% ipython --no-banner

In [1]: import numpy as np

In [2]: np.set_printoptions(suppress=True, linewidth=160)

In [3]: K = np.load("test13.npy")

In [4]: K
Out[4]: 
array([[ -1,   0,   1,   2,   3,   4,   5,   6,   7,   8],
       [  9,  10,  11,  12,  13,  14,  15,  16,  17,  18],
       [ 19,  20,  21,  22,  23,  24,  25,  26,  27,  28],
       [ 29,  30,  31,  32,  33,  34,  35,  36,  37,  38],
       [ 39,  40,  41,  42,  43,  44,  45,  46,  47,  48],
       [ 49,  50,  51,  52,  53,  54,  55,  56,  57,  58],
       [ 59,  60,  61,  62,  63,  64,  65,  66,  67,  68],
       [ 69,  70,  71,  72,  73,  74,  75,  76,  77,  78],
       [ 79,  80,  81,  82,  83,  84,  85,  86,  87,  88],
       [ 89,  90,  91,  92,  93,  94,  95,  96,  97,  98],
       [ 99, 100, 101, 102, 103, 104, 105, 106, 107, 108]])

In [5]: np.round(np.linalg.norm(K, 2) / np.linalg.norm(K), 2)
Out[5]: np.float64(1.0)

In [6]: np.argsort(-np.linalg.norm(K, axis=0).round(6), kind="stable")[:3]
Out[6]: array([9, 8, 7])

In [7]: np.linalg.cond(K) > 100
Out[7]: np.True_

In [8]: np.linalg.matrix_rank(K, rtol=0.1)
Out[8]: np.int64(1)

In [9]: [round(float(x), 2) for x in np.linalg.svd(K, compute_uv=False)[:3]]
Out[9]: [652.32, 15.32, 0.0]

In [10]: K[2] @ K[8]
Out[10]: np.int64(19705)

In [11]: round(np.linalg.norm(K) ** 2 / np.linalg.norm(K, 2) ** 2, 2)
Out[11]: np.float64(1.0)

In [12]: W = np.array([[-2, 3, 2],
    ...:     [-2, 0, -3],
    ...:     [-3, -3, -3],
    ...:     [3, -2, -3],
    ...:     [3, -2, 1],
    ...:     [1, 1, -2],
    ...:     [3, 2, -2],
    ...:     [3, -3, 2],
    ...:     [1, -2, 3],
    ...:     [0, 0, 0]])

In [13]: c = np.array([1, 0, -2])

In [14]: H = np.maximum(K @ W + c, 0)

In [15]: np.linalg.matrix_rank(H)
Out[15]: np.int64(2)

In [16]: H
Out[16]: 
array([[ 59,   0,   5],
       [129,   0,   0],
       [199,   0,   0],
       [269,   0,   0],
       [339,   0,   0],
       [409,   0,   0],
       [479,   0,   0],
       [549,   0,   0],
       [619,   0,   0],
       [689,   0,   0],
       [759,   0,   0]])

In [17]: (H > 0).astype(int)
Out[17]: 
array([[1, 0, 1],
       [1, 0, 0],
       [1, 0, 0],
       [1, 0, 0],
       [1, 0, 0],
       [1, 0, 0],
       [1, 0, 0],
       [1, 0, 0],
       [1, 0, 0],
       [1, 0, 0],
       [1, 0, 0]])

In [18]: C = np.array([[3, 0], [3, 1], [0, 1]])

In [19]: W @ C
Out[19]: 
array([[  3,   5],
       [ -6,  -3],
       [-18,  -6],
       [  3,  -5],
       [  3,  -1],
       [  6,  -1],
       [ 15,   0],
       [  0,  -1],
       [ -3,   1],
       [  0,   0]])

In [20]: print(np.linalg.lstsq(K[:-1].T, K[-1])[2])
2

In [21]: print(np.round(np.trace(np.linalg.pinv(K) @ K), 2))
2.0

In [22]: try:
    ...:     np.linalg.inv(K)
    ...: except np.linalg.LinAlgError as e:
    ...:     print(repr(e))
    ...: 
LinAlgError('Last 2 dimensions of the array must be square')

In [23]: m1 = np.loadtxt("out13.csv", delimiter=",")

In [24]: m1
Out[24]: 
array([[-2.,  1.,  1.,  1.,  1.,  1.,  1.,  1.,  1.,  1.],
       [ 1., -2.,  1.,  1.,  1.,  1.,  1.,  1.,  1.,  1.],
       [ 1.,  1., -2.,  1.,  1.,  1.,  1.,  1.,  1.,  1.],
       [ 1.,  1.,  1., -2.,  1.,  1.,  1.,  1.,  1.,  1.],
       [ 1.,  1.,  1.,  1., -2.,  1.,  1.,  1.,  1.,  1.],
       [ 1.,  1.,  1.,  1.,  1., -2.,  1.,  1.,  1.,  1.],
       [ 1.,  1.,  1.,  1.,  1.,  1., -2.,  1.,  1.,  1.],
       [ 1.,  1.,  1.,  1.,  1.,  1.,  1., -2.,  1.,  1.],
       [ 1.,  1.,  1.,  1.,  1.,  1.,  1.,  1., -2.,  1.],
       [ 1.,  1.,  1.,  1.,  1.,  1.,  1.,  1.,  1., -2.]])

In [25]: vals, vecs = np.linalg.eigh(m1)

In [26]: x0 = np.array([2, 2, 2, 1, 0, 2, 1, 1, 2, 0])

In [27]: np.round(np.linalg.eigvalsh(m1[1:, 1:]), 2)
Out[27]: array([-3., -3., -3., -3., -3., -3., -3., -3.,  6.])

In [28]: print(np.round(vecs * np.maximum(vals, 0) @ vecs.T, 2))
[[0.7 0.7 0.7 0.7 0.7 0.7 0.7 0.7 0.7 0.7]
 [0.7 0.7 0.7 0.7 0.7 0.7 0.7 0.7 0.7 0.7]
 [0.7 0.7 0.7 0.7 0.7 0.7 0.7 0.7 0.7 0.7]
 [0.7 0.7 0.7 0.7 0.7 0.7 0.7 0.7 0.7 0.7]
 [0.7 0.7 0.7 0.7 0.7 0.7 0.7 0.7 0.7 0.7]
 [0.7 0.7 0.7 0.7 0.7 0.7 0.7 0.7 0.7 0.7]
 [0.7 0.7 0.7 0.7 0.7 0.7 0.7 0.7 0.7 0.7]
 [0.7 0.7 0.7 0.7 0.7 0.7 0.7 0.7 0.7 0.7]
 [0.7 0.7 0.7 0.7 0.7 0.7 0.7 0.7 0.7 0.7]
 [0.7 0.7 0.7 0.7 0.7 0.7 0.7 0.7 0.7 0.7]]

In [29]: x0 @ m1 @ x0
Out[29]: np.float64(100.0)

In [30]: np.abs(m1).sum(axis=1).max(), np.round(np.abs(vals).max(), 2)
Out[30]: (np.float64(11.0), np.float64(7.0))

In [31]: print(round(float(x0 @ m1 @ x0 / (x0 @ x0)), 2), round(vals[0], 2), np.round(vals[-1], 2))
4.35 -3.0 7.0

In [32]: np.allclose(m1, m1.T)
Out[32]: True

In [33]: round(float(np.linalg.det(m1)), 2)
Out[33]: -137781.0

In [34]: np.round(np.abs(np.linalg.eigvals(m1)).max(), 2)
Out[34]: np.float64(7.0)

In [35]: print(np.allclose(m1 @ m1.T, m1.T @ m1))
True

In [36]: print(np.round(np.sort(np.abs(np.linalg.eigvals(m1))), 2))
[3. 3. 3. 3. 3. 3. 3. 3. 3. 7.]

In [37]: cov = m1.T @ m1

In [38]: np.trace(cov), (m1 ** 2).sum()
Out[38]: (np.float64(130.0), np.float64(130.0))

In [39]: (m1 @ m1.T).shape
Out[39]: (10, 10)

In [40]: print(np.round(np.linalg.eigvalsh(cov)[::-1], 2))
[49.  9.  9.  9.  9.  9.  9.  9.  9.  9.]

In [41]: out = np.array([[-3, -8, 2],
    ...:     [7, 6, 2],
    ...:     [-6, -2, 8],
    ...:     [9, -7, -7],
    ...:     [7, -1, -6],
    ...:     [-3, 5, -2],
    ...:     [2, 3, 8],
    ...:     [-7, -4, 1],
    ...:     [-4, -1, -3],
    ...:     [5, -3, -7]])

In [42]: np.linalg.matrix_rank(np.vstack([m1, out.T]))
Out[42]: np.int64(10)

In [43]: np.einsum("ij,ij->i", m1, m1)
Out[43]: array([13., 13., 13., 13., 13., 13., 13., 13., 13., 13.])

In [44]: np.vstack([m1, out.T]).shape
Out[44]: (13, 10)

In [45]: np.einsum("ik,kj->ji", m1, out)
Out[45]: 
array([[ 16., -14.,  25., -20., -14.,  16.,   1.,  28.,  19.,  -8.],
       [ 12., -30.,  -6.,   9.,  -9., -27., -21.,   0.,  -9.,  -3.],
       [-10., -10., -28.,  17.,  14.,   2., -28.,  -7.,   5.,  17.]])

In [46]: np.einsum("ij->j", m1)
Out[46]: array([7., 7., 7., 7., 7., 7., 7., 7., 7., 7.])

In [47]: F = np.loadtxt("run19.csv", delimiter=",")

In [48]: print(F)
[[-1.  2. -2. -1. -2.  0.  0. -1. -2.  2. -2. -2. -2. -2.]
 [ 0.  2. -2.  1.  1. -2. -2.  2.  2. -2.  2.  2. -1.  0.]
 [ 0.  0.  0.  0.  2.  1.  0. -2. -1.  0. -2.  1.  2.  0.]
 [ 2.  0.  1.  0.  2. -2.  2.  1.  0. -2.  0.  0.  2.  0.]
 [-2. -1.  1. -1.  1.  2.  0. -1.  0.  1.  1.  0.  2.  0.]
 [-1.  0.  2. -1.  0. -1.  2. -1. -1. -1.  1.  1. -1.  1.]
 [ 2. -2.  2.  1. -2.  1. -2. -1.  2.  0.  2. -2.  2.  2.]
 [ 1. -2.  0.  1.  0.  1. -2. -2.  1. -2.  2. -2.  0.  2.]
 [-2. -1. -1. -1. -2.  2.  2.  2.  1.  0. -1.  0.  1.  2.]
 [ 1.  2. -2. -2. -2.  2. -2. -1.  1.  2. -1. -2.  1.  0.]
 [ 0.  2. -2. -1. -2.  1.  2.  0. -1. -1. -2. -1.  0.  2.]
 [-1. -1.  0. -2.  0.  0.  0.  0. -2.  2.  0.  1.  1.  0.]
 [-1.  1. -1. -2.  0. -1.  2.  1.  0. -2. -1.  2.  2.  2.]
 [ 0. -2. -2.  2.  2.  1.  0.  1. -2.  0.  0.  0. -1. -1.]]

In [49]: u = np.array([-8, -1, 5, 0, 6, 2, 0, 7, -1, -1, 6, 9, 4, 8])

In [50]: out = F + np.outer(u, np.eye(14)[0])

In [51]: np.linalg.matrix_rank(np.linalg.inv(out) - np.linalg.inv(F), tol=1e-8)
Out[51]: np.int64(1)

In [52]: out = F[0, 0] * F[1:] - np.outer(F[1:, 0], F[0])

In [53]: out
Out[53]: 
array([[ 0., -2.,  2., -1., -1.,  2.,  2., -2., -2.,  2., -2., -2.,  1.,  0.],
       [ 0., -0.,  0.,  0., -2., -1., -0.,  2.,  1., -0.,  2., -1., -2.,  0.],
       [ 0., -4.,  3.,  2.,  2.,  2., -2.,  1.,  4., -2.,  4.,  4.,  2.,  4.],
       [ 0.,  5., -5., -1., -5., -2.,  0., -1., -4.,  3., -5., -4., -6., -4.],
       [ 0.,  2., -4.,  0., -2.,  1., -2.,  0., -1.,  3., -3., -3., -1., -3.],
       [ 0., -2.,  2.,  1.,  6., -1.,  2.,  3.,  2., -4.,  2.,  6.,  2.,  2.],
       [ 0.,  0.,  2.,  0.,  2., -1.,  2.,  3.,  1.,  0.,  0.,  4.,  2.,  0.],
       [ 0.,  5., -3., -1., -2., -2., -2., -4., -5.,  4., -3., -4., -5., -6.],
       [ 0., -4.,  4.,  3.,  4., -2.,  2.,  2.,  1., -4.,  3.,  4.,  1.,  2.],
       [ 0., -2.,  2.,  1.,  2., -1., -2.,  0.,  1.,  1.,  2.,  1.,  0., -2.],
       [ 0.,  3., -2.,  1., -2.,  0.,  0., -1.,  0.,  0., -2., -3., -3., -2.],
       [ 0.,  1., -1.,  1., -2.,  1., -2., -2., -2.,  4., -1., -4., -4., -4.],
       [ 0.,  2.,  2., -2., -2., -1., -0., -1.,  2., -0.,  0.,  0.,  1.,  1.]])

In [54]: np.flatnonzero(~out.round(6).any(axis=1))
Out[54]: array([], dtype=int64)

In [55]: np.linalg.matrix_rank(out), np.linalg.matrix_rank(F)
Out[55]: (np.int64(13), np.int64(14))

In [56]: F[:, 0] / F[0, 0]
Out[56]: array([ 1., -0., -0., -2.,  2.,  1., -2., -1.,  2., -1., -0.,  1.,  1., -0.])

In [57]: print(np.trace(F))
0.0

In [58]: np.allclose(F, F.T)
Out[58]: False

In [59]: np.round(np.abs(np.linalg.eigvals(F)).max(), 2)
Out[59]: np.float64(6.92)

In [60]: x0 = np.array([0, -4, -5, 1, 2, 1, -4, -3, -3, -2, -1, -5, -3, -2])

In [61]: y = F @ x0

In [62]: y
Out[62]: array([ 24.,  -6.,   5., -16.,  -4., -17.,  -1.,  29., -17.,  10.,  -2.,  -4., -28.,  33.])

In [63]: np.round(np.linalg.solve(F, F[:, 8]), 2) + 0
Out[63]: array([0., 0., 0., 0., 0., 0., 0., 0., 1., 0., 0., 0., 0., 0.])

In [64]: np.round(np.linalg.solve(F, y + F[:, 5]), 2) + 0
Out[64]: array([ 0., -4., -5.,  1.,  2.,  2., -4., -3., -3., -2., -1., -5., -3., -2.])
